% python3 -q
>>> import numpy as np
>>> np.set_printoptions(precision=3, suppress=True, linewidth=140)
>>> rnd = lambda a: np.round(a, 3) + 0
>>> J = np.load("test12.npy")
>>> J
array([[-1.,  1.,  1.,  1.,  1.,  1.,  1.,  1.,  1.],
       [ 1., -1.,  1.,  1.,  1.,  1.,  1.,  1.,  1.],
       [ 1.,  1., -1.,  1.,  1.,  1.,  1.,  1.,  1.],
       [ 1.,  1.,  1., -1.,  1.,  1.,  1.,  1.,  1.],
       [ 1.,  1.,  1.,  1., -1.,  1.,  1.,  1.,  1.],
       [ 1.,  1.,  1.,  1.,  1., -1.,  1.,  1.,  1.],
       [ 1.,  1.,  1.,  1.,  1.,  1., -1.,  1.,  1.],
       [ 1.,  1.,  1.,  1.,  1.,  1.,  1., -1.,  1.],
       [ 1.,  1.,  1.,  1.,  1.,  1.,  1.,  1., -1.]])
>>> np.all(np.linalg.eigvalsh(J) > 0)
np.False_
>>> rng = np.random.default_rng(755837)
>>> z = rng.permutation(9)
>>> z
array([2, 8, 1, 4, 5, 7, 3, 0, 6])
>>> M2 = J[z][:, z]
>>> np.diag(M2)
array([-1., -1., -1., -1., -1., -1., -1., -1., -1.])
>>> M2
array([[-1.,  1.,  1.,  1.,  1.,  1.,  1.,  1.,  1.],
       [ 1., -1.,  1.,  1.,  1.,  1.,  1.,  1.,  1.],
       [ 1.,  1., -1.,  1.,  1.,  1.,  1.,  1.,  1.],
       [ 1.,  1.,  1., -1.,  1.,  1.,  1.,  1.,  1.],
       [ 1.,  1.,  1.,  1., -1.,  1.,  1.,  1.,  1.],
       [ 1.,  1.,  1.,  1.,  1., -1.,  1.,  1.,  1.],
       [ 1.,  1.,  1.,  1.,  1.,  1., -1.,  1.,  1.],
       [ 1.,  1.,  1.,  1.,  1.,  1.,  1., -1.,  1.],
       [ 1.,  1.,  1.,  1.,  1.,  1.,  1.,  1., -1.]])
>>> rnd(np.linalg.det(M2)), rnd(np.linalg.det(J[z]))
(np.float64(1792.0), np.float64(1792.0))
